% ipython --no-banner

In [1]: import numpy as np

In [2]: import numpy.linalg as la

In [3]: np.set_printoptions(precision=2, suppress=True, linewidth=140)

In [4]: Y = np.array([[0, -3], [5, 2]])

In [5]: cent = np.array([[3]])

In [6]: M = np.block([[Y, np.zeros((2, 1))], [np.zeros((1, 2)), cent]])

In [7]: print(M)
[[ 0. -3.  0.]
 [ 5.  2.  0.]
 [ 0.  0.  3.]]

In [8]: Y = np.array([[-3, 1, -2], [1, -3, 0], [2, -1, 2]])

In [9]: print(np.vstack([M, Y.T]).shape)
(6, 3)

In [10]: print(Y.T @ M.T)
[[ -3. -13.   6.]
 [  9.  -1.  -3.]
 [  0. -10.   6.]]

In [11]: print(M @ Y)
[[ -3.   9.   0.]
 [-13.  -1. -10.]
 [  6.  -3.   6.]]

In [12]: feats = np.load("x.npy")

In [13]: print(feats)
[[-4  4  4  5]
 [ 5 -4  4  4]
 [ 4  5 -4  4]
 [ 4  4  5 -4]]

In [14]: P = np.triu(np.array([[-5, 5, -4], [-5, -4, -3], [5, -2, 1]]), 1) + np.eye(3)

In [15]: Y = P @ M @ la.inv(P)

In [16]: print(Y)
[[  25. -118. -266.]
 [   5.  -23.  -58.]
 [   0.    0.    3.]]

In [17]: print(np.poly(Y))
[  1.  -5.  21. -45.]

In [18]: print(P @ M - M @ P)
[[ 25.  10. -21.]
 [  0. -25.  17.]
 [  0.   0.   0.]]

In [19]: print(round(la.det(Y), 2))
45.0

In [20]: print(la.matrix_rank(Y))
3

In [21]: print(np.einsum("ii->", M))
5.0

In [22]: print(round(float(la.det(M.T)), 2))
45.0

In [23]: mat = np.arange(9).reshape(3, 3) + -3

In [24]: print(mat)
[[-3 -2 -1]
 [ 0  1  2]
 [ 3  4  5]]

In [25]: def softmax(z):
    ...:     e = np.exp(z - z.max(axis=-1, keepdims=True))
    ...:     return e / e.sum(axis=-1, keepdims=True)
    ...: 

In [26]: print(softmax(mat[1] + -1))
[0.09 0.24 0.67]

In [27]: print(softmax(mat[1]))
[0.09 0.24 0.67]

In [28]: S = mat @ mat.T / np.sqrt(3)

In [29]: print(np.round(softmax(S + np.triu(np.full(S.shape, -np.inf), 1)), 2) + 0)
[[1.   0.   0.  ]
 [0.01 0.99 0.  ]
 [0.   0.   1.  ]]

In [30]: print(softmax(S)[1] @ mat)
[2.98 3.98 4.98]

In [31]: u = np.array([3, -1, 2, 1])

In [32]: Y = feats + np.outer(u, np.eye(4)[3])

In [33]: print(round(la.det(Y) / la.det(feats), 2), np.round(1 + la.solve(feats, u)[3], 2))
1.16 1.16

In [34]: print(la.matrix_rank(la.inv(Y) - la.inv(feats), tol=1e-8))
1

In [35]: print(Y)
[[-4.  4.  4.  8.]
 [ 5. -4.  4.  3.]
 [ 4.  5. -4.  6.]
 [ 4.  4.  5. -3.]]

In [36]: Uu, s, vt = la.svd(mat)

In [37]: V = vt[:(s > 1e-8).sum()]

In [38]: rng = np.random.default_rng(0)

In [39]: x0 = mat[1] + 5 * mat[2] + rng.integers(2) * np.eye(3)[2]

In [40]: print(x0)
[15. 21. 28.]

In [41]: print(round(la.norm(x0 - V.T @ V @ x0), 2))
0.41

In [42]: print(V.T @ V)
[[ 0.83  0.33 -0.17]
 [ 0.33  0.33  0.33]
 [-0.17  0.33  0.83]]

In [43]: data = np.load("w.npy")

In [44]: print(data)
[[ -0.2   0.5   0.7   1.5]
 [  1.5  -0.6   0.   -0.1]
 [ -0.5   0.5   1.1  -1.5]
 [ -1.8   0.   -0.9   1.3]
 [-20.    2.   10.   21. ]
 [ -2.1  -0.4  -0.6  -0.6]
 [  1.8   1.3   0.4   0.5]
 [ -1.1  -1.5   1.4   0.1]
 [ -0.2   0.1   0.4  -1.2]
 [  0.   -1.5  -1.5  -0.8]
 [  0.1  -1.    2.4   1. ]
 [  0.1   1.2  -1.    0.4]
 [ -0.6  -0.5  -1.8   1.1]
 [ -0.7   0.1   1.1  -1.6]
 [ -0.3  -2.8   1.4   0.4]
 [ -0.6   1.6   0.1  -0.9]
 [  1.2  -1.1   0.4  -1.6]
 [ -0.4  -0.2   0.3   1.1]
 [  0.2  -1.8  -0.3  -0.2]
 [  0.8   1.7  -0.1  -0.1]
 [  0.2  -0.9  -2.5   0.4]
 [ -0.8   0.7  -1.1  -0.7]
 [  0.2  -0.6  -0.9  -2. ]]

In [45]: print(np.round(la.norm(data), 2))
32.34

In [46]: print(data.mean(axis=0))
[-1.01 -0.14  0.39  0.76]

In [47]: print(data.shape)
(23, 4)

In [48]: print(data.sum(axis=1))
[ 2.5  0.8 -0.4 -1.4 13.  -3.7  4.  -1.1 -0.9 -3.8  2.5  0.7 -1.8 -1.1 -1.3  0.2 -1.1  0.8 -2.1  2.3 -2.8 -1.9 -3.3]

In [49]: cent = data[[21, 18]].astype(float)

In [50]: for _ in range(7):
    ...:     labels = la.norm(data[:, None] - cent, axis=-1).argmin(axis=1)
    ...:     cent = np.array([data[labels == j].mean(axis=0) for j in range(2)])
    ...: 

In [51]: print(labels)
[1 1 1 1 0 1 1 1 1 1 1 1 1 1 1 1 1 1 1 1 1 1 1]

In [52]: print(np.bincount(labels))
[ 1 22]

In [53]: Ac = data - data.mean(axis=0)

In [54]: Uu, s, vt = la.svd(Ac, full_matrices=False)

In [55]: print(np.abs(vt[-1]))
[0.72 0.08 0.03 0.69]

In [56]: print(s)
[30.47  5.58  5.17  4.35]

In [57]: print(np.searchsorted(np.cumsum(s ** 2) / (s ** 2).sum(), 0.9) + 1)
1

In [58]: print(np.abs(Uu[:, 0]).argmax())
4

In [59]: print(la.matrix_rank(Ac))
4

In [60]: print(vt[0] * np.sign(vt[0, np.abs(vt[0]).argmax()]))
[-0.64  0.07  0.33  0.69]

In [61]: u, r1 = data[19], data[14]

In [62]: print(u @ r1)
-5.18

In [63]: print(u @ u)
3.55

In [64]: p = (u @ r1) / (u @ u) * u

In [65]: print(r1 - p)
[ 0.87 -0.32  1.25  0.25]

In [66]: X = np.load("data.npy")

In [67]: print(X)
[[  7.53  11.74   9.68]
 [  0.21   6.59   3.97]
 [ -2.04   2.28   0.55]
 [ -2.04   2.28   0.55]
 [ -0.46   0.11  -0.15]
 [  0.19   0.05   0.14]
 [  0.14   0.46   0.49]
 [ -0.27   0.87   0.67]
 [ -9.1    5.08   0.79]
 [-14.31   6.89   0.33]
 [-17.6    7.94  -0.03]
 [-17.81   8.    -0.06]
 [-21.1    8.99  -0.46]]

In [68]: w1 = np.array([[2, 0, 0, 3, 3], [0, 3, 2, 3, 2], [1, 2, 0, 0, 0]])

In [69]: b = np.array([0, 1, 3, 1, 3])

In [70]: hid = np.maximum(M @ w1 + b, 0)

In [71]: print((hid > 0).astype(int))
[[0 0 0 0 0]
 [1 1 1 1 1]
 [1 1 1 1 1]]

In [72]: print((hid > 0).mean(axis=0))
[0.67 0.67 0.67 0.67 0.67]

In [73]: cent = np.array([[-2, 0, 1], [-1, 2, -1], [-1, 0, -1], [1, 0, 1], [-1, -2, 2]])

In [74]: print((hid @ cent).round(6).argmax(axis=1))
[0 2 1]

In [75]: print(hid @ cent)
[[  0.   0.   0.]
 [-34. -30.  62.]
 [-18.   8.   0.]]

In [76]: print(la.cond(X) > 100)
False

In [77]: K = np.loadtxt("m.csv", delimiter=",")

In [78]: print(K)
[[-1.  -0.4  0.4]
 [ 0.3  1.   0.3]
 [ 1.8 -0.6 -0.5]]

In [79]: Y = K / la.norm(K, axis=1, keepdims=True)

In [80]: cov = Y @ Y.T

In [81]: print(cov)
[[ 1.   -0.46 -0.78]
 [-0.46  1.   -0.1 ]
 [-0.78 -0.1   1.  ]]

In [82]: print((cov - 2 * np.eye(3)).round(6).argmax(axis=1))
[1 2 1]

In [83]: print(np.argwhere(np.triu(np.abs(cov) > 0.95, 1)))
[]

In [84]: print(la.norm(Y, axis=1))
[1. 1. 1.]

In [85]: print(np.allclose(K @ K.T, K.T @ K))
False

In [86]: print(np.sort(np.abs(la.eigvals(K))))
[0.67 0.67 1.64]

In [87]: print(K @ K)
[[ 1.6  -0.24 -0.72]
 [ 0.54  0.7   0.27]
 [-2.88 -1.02  0.79]]

In [88]: print(la.matrix_power(K, 2))
[[ 1.6  -0.24 -0.72]
 [ 0.54  0.7   0.27]
 [-2.88 -1.02  0.79]]

In [89]: u = np.array([-1, -3, -3])

In [90]: Y = K + np.outer(u, np.eye(3)[2])

In [91]: print(la.matrix_rank(Y - K))
1

In [92]: print(la.matrix_rank(la.inv(Y) - la.inv(K), tol=1e-8))
1

In [93]: m1 = np.array([[-0.66, -0.21, -0.09],
    ...:     [0.27, 9.3, 0.04],
    ...:     [-0.72, -0.87, 0.0],
    ...:     [0.64, 2.9, 0.02],
    ...:     [0.39, -5.66, 0.1],
    ...:     [0.61, -8.95, 0.04],
    ...:     [-0.04, -0.74, -0.1],
    ...:     [-0.22, -3.32, -0.11],
    ...:     [0.2, 3.4, 0.02],
    ...:     [-0.44, -1.87, 0.16],
    ...:     [-0.34, -2.01, 0.12],
    ...:     [-0.77, -3.33, -0.05],
    ...:     [0.06, 2.39, 0.13],
    ...:     [-0.8, -2.75, -0.34],
    ...:     [-0.32, 1.45, -0.09],
    ...:     [0.0, -1.12, 0.0],
    ...:     [0.59, -4.07, 0.17],
    ...:     [0.14, -1.27, -0.1],
    ...:     [-0.61, -3.47, 0.02]])

In [94]: print(m1)
[[-0.66 -0.21 -0.09]
 [ 0.27  9.3   0.04]
 [-0.72 -0.87  0.  ]
 [ 0.64  2.9   0.02]
 [ 0.39 -5.66  0.1 ]
 [ 0.61 -8.95  0.04]
 [-0.04 -0.74 -0.1 ]
 [-0.22 -3.32 -0.11]
 [ 0.2   3.4   0.02]
 [-0.44 -1.87  0.16]
 [-0.34 -2.01  0.12]
 [-0.77 -3.33 -0.05]
 [ 0.06  2.39  0.13]
 [-0.8  -2.75 -0.34]
 [-0.32  1.45 -0.09]
 [ 0.   -1.12  0.  ]
 [ 0.59 -4.07  0.17]
 [ 0.14 -1.27 -0.1 ]
 [-0.61 -3.47  0.02]]

In [95]: ang = np.radians(88)

In [96]: Rm = np.eye(3)

In [97]: Rm[2, 2] = Rm[1, 1] = np.cos(ang)

In [98]: Rm[2, 1], Rm[1, 2] = -np.sin(ang), np.sin(ang)

In [99]: print(Rm)
[[ 1.    0.    0.  ]
 [ 0.    0.03  1.  ]
 [ 0.   -1.    0.03]]

In [100]: Y = m1 @ Rm.T

In [101]: print(np.round(la.det(Rm), 2), np.round(np.trace(Rm), 2))
1.0 1.07

In [102]: print(np.allclose(la.norm(m1, axis=1), la.norm(Y, axis=1)))
True

In [103]: print(Y)
[[-0.66 -0.1   0.21]
 [ 0.27  0.36 -9.29]
 [-0.72 -0.03  0.87]
 [ 0.64  0.12 -2.9 ]
 [ 0.39 -0.1   5.66]
 [ 0.61 -0.27  8.95]
 [-0.04 -0.13  0.74]
 [-0.22 -0.23  3.31]
 [ 0.2   0.14 -3.4 ]
 [-0.44  0.09  1.87]
 [-0.34  0.05  2.01]
 [-0.77 -0.17  3.33]
 [ 0.06  0.21 -2.38]
 [-0.8  -0.44  2.74]
 [-0.32 -0.04 -1.45]
 [ 0.   -0.04  1.12]
 [ 0.59  0.03  4.07]
 [ 0.14 -0.14  1.27]
 [-0.61 -0.1   3.47]]

In [104]: print(la.svd(m1, compute_uv=False), la.svd(Y, compute_uv=False))
[17.22  2.1   0.46] [17.22  2.1   0.46]
